In [1]: import numpy as np

In [2]: from numpy import linalg as LA

In [3]: np.set_printoptions(suppress=True, linewidth=100)

In [4]: rng = np.random.default_rng(394431)

In [5]: A = np.array([[-2, 2, -2, -3, 0, -2],
   ...:     [0, -3, -3, -3, 2, 0],
   ...:     [2, 1, 1, -1, 0, -3],
   ...:     [0, 2, 1, 2, -1, -1],
   ...:     [0, 2, -2, -1, 0, 2],
   ...:     [-2, 3, 2, 1, 3, 2],
   ...:     [-1, 0, -2, 3, 2, -2],
   ...:     [-3, 2, -1, -1, 2, 2],
   ...:     [-3, -1, 1, -2, -2, 2]]) * (rng.random((9, 6)) < 0.3)

In [6]: print(A)
[[ 0  2 -2 -3  0  0]
 [ 0  0  0  0  2  0]
 [ 0  1  1  0  0 -3]
 [ 0  0  1  0 -1  0]
 [ 0  0  0  0  0  0]
 [ 0  0  0  1  0  0]
 [ 0  0 -2  0  0  0]
 [ 0  0 -1 -1  0  0]
 [ 0  0  0 -2  0  0]]

In [7]: U, sv, VT = LA.svd(A)

In [8]: evecs = VT[:(sv > 1e-8).sum()]

In [9]: x0 = A[8] + 4 * A[1] + rng.integers(2) * np.eye(6)[0]

In [10]: print(x0)
[ 0.  0.  0. -2.  8.  0.]

In [11]: print(LA.matrix_rank(np.vstack([A, x0])))
5

In [12]: print(round(float(LA.norm(x0 - evecs.T @ evecs @ x0)), 3))
0.0

In [13]: print(np.round(np.diag(evecs.T @ evecs), 3))
[0. 1. 1. 1. 1. 1.]

In [14]: feats = np.load("test16.npy")

In [15]: print(feats.round(3))
[[0.2   0.    0.2   0.2   0.    0.2   0.    0.2   0.    0.    0.   ]
 [0.    0.333 0.333 0.    0.    0.    0.    0.    0.    0.333 0.   ]
 [0.    0.    0.4   0.    0.2   0.    0.2   0.2   0.    0.    0.   ]
 [0.    0.    0.167 0.333 0.167 0.167 0.    0.    0.    0.    0.167]
 [0.167 0.    0.167 0.167 0.167 0.167 0.    0.167 0.    0.    0.   ]
 [0.25  0.    0.    0.25  0.    0.5   0.    0.    0.    0.    0.   ]
 [0.2   0.2   0.    0.2   0.    0.2   0.2   0.    0.    0.    0.   ]
 [0.    0.    0.25  0.25  0.25  0.    0.    0.25  0.    0.    0.   ]
 [0.    0.    0.333 0.    0.    0.    0.    0.    0.333 0.    0.333]
 [0.    0.    0.    0.    0.    0.333 0.    0.    0.    0.667 0.   ]
 [0.    0.    0.    0.    0.    0.25  0.25  0.    0.    0.    0.5  ]]

In [16]: x0 = np.array([2, 6, -1, 9, 7, -8, -4, 2, 7, 6, -6])

In [17]: print(np.round(np.einsum("ij,j->i", feats, x0), 3) + 0)
[ 0.8    3.667  0.6    1.667  1.833 -1.25   1.     4.25   0.     1.333 -6.   ]

In [18]: print(np.round((feats * x0).sum(axis=1), 3) + 0)
[ 0.8    3.667  0.6    1.667  1.833 -1.25   1.     4.25   0.     1.333 -6.   ]

In [19]: print(np.round(feats * x0, 3))
[[ 0.4    0.    -0.2    1.8    0.    -1.6   -0.     0.4    0.     0.    -0.   ]
 [ 0.     2.    -0.333  0.     0.    -0.    -0.     0.     0.     2.    -0.   ]
 [ 0.     0.    -0.4    0.     1.4   -0.    -0.8    0.4    0.     0.    -0.   ]
 [ 0.     0.    -0.167  3.     1.167 -1.333 -0.     0.     0.     0.    -1.   ]
 [ 0.333  0.    -0.167  1.5    1.167 -1.333 -0.     0.333  0.     0.    -0.   ]
 [ 0.5    0.    -0.     2.25   0.    -4.    -0.     0.     0.     0.    -0.   ]
 [ 0.4    1.2   -0.     1.8    0.    -1.6   -0.8    0.     0.     0.    -0.   ]
 [ 0.     0.    -0.25   2.25   1.75  -0.    -0.     0.5    0.     0.    -0.   ]
 [ 0.     0.    -0.333  0.     0.    -0.    -0.     0.     2.333  0.    -2.   ]
 [ 0.     0.    -0.     0.     0.    -2.667 -0.     0.     0.     4.    -0.   ]
 [ 0.     0.    -0.     0.     0.    -2.    -1.     0.     0.     0.    -3.   ]]

In [20]: print(np.round(feats @ np.eye(11)[10], 3))
[0.    0.    0.    0.167 0.    0.    0.    0.    0.333 0.    0.5  ]

In [21]: print((feats @ x0).argmax())
7

In [22]: print(np.round(feats @ (2 * x0), 3) + 0)
[  1.6     7.333   1.2     3.333   3.667  -2.5     2.      8.5     0.      2.667 -12.   ]

In [23]: print(np.round(feats @ x0, 3) + 0)
[ 0.8    3.667  0.6    1.667  1.833 -1.25   1.     4.25   0.     1.333 -6.   ]
